In [1]: import numpy as np

In [2]: np.set_printoptions(suppress=True, linewidth=140)

In [3]: def rd(a):
   ...:     return np.round(a, 2) + 0
   ...: 

In [4]: other = np.array([[0, 0, 1, 2, 0],
   ...:     [-2, -1, -2, 2, -1],
   ...:     [1, 2, -1, 0, -2],
   ...:     [-1, -2, 2, -1, -2]])

In [5]: arr = other.T @ other

In [6]: arr
Out[6]: 
array([[ 6,  6,  1, -3,  2],
       [ 6,  9, -4,  0,  1],
       [ 1, -4, 10, -4,  0],
       [-3,  0, -4,  9,  0],
       [ 2,  1,  0,  0,  9]])

In [7]: rng = np.random.default_rng(869)

In [8]: other = arr + rng.integers(-2, 3, (5, 4)) @ rng.integers(-2, 3, (4, 5))

In [9]: other
Out[9]: 
array([[ 4,  7,  1, -4,  1],
       [-1,  6, -3,  1, -9],
       [ 9,  0,  4, -6,  6],
       [-2,  2, -6,  8,  2],
       [ 0, -6,  8,  5,  8]])

In [10]: rd(np.linalg.svd(other - arr, compute_uv=False))
Out[10]: array([19.3 ,  9.87,  3.14,  0.53,  0.  ])

In [11]: np.linalg.matrix_rank(other - arr, tol=1e-8)
Out[11]: np.int64(4)

In [12]: r = np.linalg.matrix_rank(arr)

In [13]: r
Out[13]: np.int64(4)

In [14]: N = np.linalg.svd(arr)[2][r:].T

In [15]: rd(N[:, 0] / N[np.abs(N[:, 0]).round(6).argmax(), 0])
Out[15]: array([ 1.  , -0.81, -0.35,  0.18, -0.13])

In [16]: rd(N @ N.T)
Out[16]: 
array([[ 0.55, -0.44, -0.19,  0.1 , -0.07],
       [-0.44,  0.36,  0.16, -0.08,  0.06],
       [-0.19,  0.16,  0.07, -0.03,  0.03],
       [ 0.1 , -0.08, -0.03,  0.02, -0.01],
       [-0.07,  0.06,  0.03, -0.01,  0.01]])

In [17]: [int(np.linalg.matrix_rank(np.delete(arr, i, axis=0))) for i in range(5)]
Out[17]: [4, 4, 4, 4, 4]

In [18]: np.linalg.matrix_rank(arr.T @ arr), np.linalg.matrix_rank(arr @ arr.T)
Out[18]: (np.int64(4), np.int64(4))

In [19]: rd(arr @ N)
Out[19]: 
array([[0.],
       [0.],
       [0.],
       [0.],
       [0.]])

In [20]: [int(np.linalg.matrix_rank(arr[:i])) for i in range(1, len(arr) + 1)]
Out[20]: [1, 2, 3, 4, 4]

In [21]: N.shape
Out[21]: (5, 1)

In [22]: A = np.arange(20).reshape(5, 4) + -3

In [23]: A
Out[23]: 
array([[-3, -2, -1,  0],
       [ 1,  2,  3,  4],
       [ 5,  6,  7,  8],
       [ 9, 10, 11, 12],
       [13, 14, 15, 16]])

In [24]: r = np.linalg.matrix_rank(A)

In [25]: r
Out[25]: np.int64(2)

In [26]: N = np.linalg.svd(A)[2][r:].T

In [27]: [int(np.linalg.matrix_rank(np.delete(A, i, axis=0))) for i in range(5)]
Out[27]: [2, 2, 2, 2, 2]

In [28]: rd(N @ N.T)
Out[28]: 
array([[ 0.3, -0.4, -0.1,  0.2],
       [-0.4,  0.7, -0.2, -0.1],
       [-0.1, -0.2,  0.7, -0.4],
       [ 0.2, -0.1, -0.4,  0.3]])

In [29]: [int(np.linalg.matrix_rank(A[:i])) for i in range(1, len(A) + 1)]
Out[29]: [1, 2, 2, 2, 2]

In [30]: N.shape
Out[30]: (4, 2)

In [31]: rd(A @ np.linalg.pinv(A) @ A)
Out[31]: 
array([[-3., -2., -1.,  0.],
       [ 1.,  2.,  3.,  4.],
       [ 5.,  6.,  7.,  8.],
       [ 9., 10., 11., 12.],
       [13., 14., 15., 16.]])

In [32]: np.linalg.lstsq(A[:-1].T, A[-1])[2]
Out[32]: np.int32(2)

In [33]: np.allclose(A[:-1].T @ np.linalg.lstsq(A[:-1].T, A[-1])[0], A[-1])
Out[33]: True

In [34]: np.abs(np.diag(np.linalg.qr(A)[1])) > 1e-9
Out[34]: array([ True,  True, False, False])

In [35]: E = np.array([[0, 0, 0, 0],
    ...:     [-2, -1, 1, 1],
    ...:     [-1, 2, -2, -1],
    ...:     [0, 0, 0, 0],
    ...:     [-1, -1, 3, 2],
    ...:     [0, 0, 0, 0],
    ...:     [-1, 2, -2, -1],
    ...:     [1, 1, -2, 0],
    ...:     [0, 0, 0, 0],
    ...:     [-1, 0, -1, 1]])

In [36]: D = np.linalg.norm(E[:, None] - E[None], axis=-1)

In [37]: rd(D[3])
Out[37]: array([0.  , 2.65, 3.16, 0.  , 3.87, 0.  , 3.16, 2.45, 0.  , 1.73])

In [38]: rd(np.linalg.norm(E, axis=1))
Out[38]: array([0.  , 2.65, 3.16, 0.  , 3.87, 0.  , 3.16, 2.45, 0.  , 1.73])

In [39]: (D + 1e9 * np.eye(10)).round(6).argmin(axis=1)
Out[39]: array([3, 4, 6, 0, 1, 0, 2, 0, 0, 0])

In [40]: D.mean(axis=1).argmax()
Out[40]: np.int64(4)

In [41]: np.flatnonzero(D[3] < D.mean() / 2)
Out[41]: array([0, 3, 5, 8])

In [42]: D[3].round(6).argsort(kind="stable")[:4]
Out[42]: array([0, 3, 5, 8])

In [43]: other = np.c_[E[:, :1] @ np.array([[2]]), np.array([-5, 9, -8, -6, 6, 2, -5, -5, -2, -1])]

In [44]: other
Out[44]: 
array([[ 0, -5],
       [-4,  9],
       [-2, -8],
       [ 0, -6],
       [-2,  6],
       [ 0,  2],
       [-2, -5],
       [ 2, -5],
       [ 0, -2],
       [-2, -1]])

In [45]: rd(np.linalg.norm(np.linalg.qr(E)[0].T @ other, axis=0) ** 2 / ((other ** 2).sum(axis=0) + 1e-12))
Out[45]: array([1.  , 0.73])

In [46]: rd(np.linalg.norm(other - E @ np.linalg.lstsq(E, other)[0], axis=0))
Out[46]: array([0.  , 9.05])

In [47]: vec = np.array([5, 6])

In [48]: rhs = other @ vec

In [49]: rd(np.linalg.lstsq(other, rhs)[0])
Out[49]: array([5., 6.])

In [50]: rd(np.linalg.pinv(other) @ other)
Out[50]: 
array([[1., 0.],
       [0., 1.]])

In [51]: rhs = rhs + 0.02 * rng.normal(size=10)

In [52]: rd(rhs)
Out[52]: array([-29.98,  34.03, -58.03, -35.96,  26.  ,  12.01, -40.01, -20.02, -11.99, -16.  ])

In [53]: beta, *_ = np.linalg.lstsq(other, rhs)

In [54]: rd(beta)
Out[54]: array([5., 6.])

In [55]: beta.round()
Out[55]: array([5., 6.])

In [56]: rd(np.linalg.norm(rhs - other @ beta))
Out[56]: np.float64(0.06)

In [57]: other = E + rng.integers(-2, 3, (10, 1)) @ rng.integers(-2, 3, (1, 4))

In [58]: other
Out[58]: 
array([[ 4, -4, -2,  0],
       [-6,  3,  3,  1],
       [-3,  4, -1, -1],
       [ 2, -2, -1,  0],
       [ 3, -5,  1,  2],
       [-4,  4,  2,  0],
       [-3,  4, -1, -1],
       [ 5, -3, -4,  0],
       [ 4, -4, -2,  0],
       [ 3, -4, -3,  1]])

In [59]: np.abs(other - E).sum(axis=1)
Out[59]: array([10, 10,  5,  5, 10, 10,  5, 10, 10, 10])

In [60]: np.linalg.matrix_rank(other - E, tol=1e-8)
Out[60]: np.int64(1)

In [61]: W0 = np.loadtxt("case3.csv", delimiter=",")

In [62]: W0
Out[62]: 
array([[ 1., -1.,  1., -1.],
       [ 1.,  0.,  0.,  0.],
       [ 1.,  1.,  1.,  1.]])

In [63]: def softmax(z):
    ...:     e = np.exp(z - z.max(axis=-1, keepdims=True))
    ...:     return e / e.sum(axis=-1, keepdims=True)
    ...: 

In [64]: rd(softmax(W0).sum(axis=1))
Out[64]: array([1., 1., 1.])

In [65]: rd(softmax(W0[0]))
Out[65]: array([0.44, 0.06, 0.44, 0.06])

In [66]: rd(softmax(W0[0] + 3))
Out[66]: array([0.44, 0.06, 0.44, 0.06])

In [67]: S = W0 @ W0.T / np.sqrt(4)

In [68]: softmax(S).round(6).argmax(axis=1)
Out[68]: array([0, 0, 2])

In [69]: rd(softmax(S)[0] @ W0)
Out[69]: array([ 1.  , -0.64,  0.84, -0.64])

In [70]: rd(softmax(S))
Out[70]: 
array([[0.74, 0.16, 0.1 ],
       [0.33, 0.33, 0.33],
       [0.1 , 0.16, 0.74]])
